$ ipython --no-banner

In [1]: import numpy as np

In [2]: import numpy.linalg as la

In [3]: np.set_printoptions(precision=3, suppress=True, linewidth=140, floatmode="fixed")

In [4]: feats = np.load("out5.npy")

In [5]: feats
Out[5]: 
array([[ -9.119,   4.103,   5.325],
       [ -8.151,   5.486,   4.821],
       [-11.149,   2.797,   4.367],
       [ -7.524,   4.113,   5.499],
       [-10.433,   5.493,   2.830],
       [ -9.772,   6.282,   6.329],
       [-10.068,   4.354,   4.556],
       [ -8.687,   7.296,   5.190],
       [ -8.555,   5.871,   5.893],
       [-10.273,   5.339,   5.192],
       [ -9.375,   4.391,   4.777],
       [ -8.554,   5.033,   4.754],
       [ -8.998,   4.460,   5.160],
       [ -8.527,   4.387,   3.444],
       [ -9.451,   6.369,   4.235],
       [ -8.821,   3.971,   3.157],
       [-10.241,   4.426,   4.125],
       [ -9.690,   6.097,   5.157],
       [-10.546,   4.060,   5.466],
       [-10.261,   5.859,   5.497],
       [ -8.404,   6.590,   4.235],
       [-10.915,   5.655,   3.165],
       [ -7.582,   3.292,   3.600],
       [-10.144,   4.402,   5.130],
       [ -9.742,   4.389,   5.765]])

In [6]: D = la.norm(feats[:, None] - feats[None], axis=-1)

In [7]: D[20].round(6).argsort(kind="stable")[:4]
Out[7]: array([20, 14,  7,  1])

In [8]: D.mean(axis=1).argmax()
Out[8]: np.int64(2)

In [9]: np.flatnonzero(D[20] < D.mean() / 2)
Out[9]: array([14, 20])

In [10]: D[:5, :5]
Out[10]: 
array([[0.000, 1.762, 2.597, 1.604, 3.144],
       [1.762, 0.000, 4.053, 1.655, 3.028],
       [2.597, 4.053, 0.000, 4.019, 3.185],
       [1.604, 1.655, 4.019, 0.000, 4.182],
       [3.144, 3.028, 3.185, 4.182, 0.000]])

In [11]: la.matrix_rank(D ** 2)
Out[11]: np.int64(5)

In [12]: (D + 1e9 * np.eye(25)).round(6).argmin(axis=1)
Out[12]: array([12, 11, 18, 12, 21, 19, 16, 20,  1, 19, 12,  1,  0, 15, 17, 13,  6, 19, 23,  9, 14,  4, 13,  6, 23])

In [13]: D.shape
Out[13]: (25, 25)

In [14]: left, sv, Vt = la.svd(feats)

In [15]: sv
Out[15]: array([58.369,  5.490,  4.340])

In [16]: np.argmax(sv[:-1] / (sv[1:] + 1e-6)) + 1
Out[16]: np.int64(1)

In [17]: B = left[:, :1] @ np.diag(sv[:1]) @ Vt[:1]

In [18]: la.matrix_rank(feats, rtol=0.05)
Out[18]: np.int64(3)
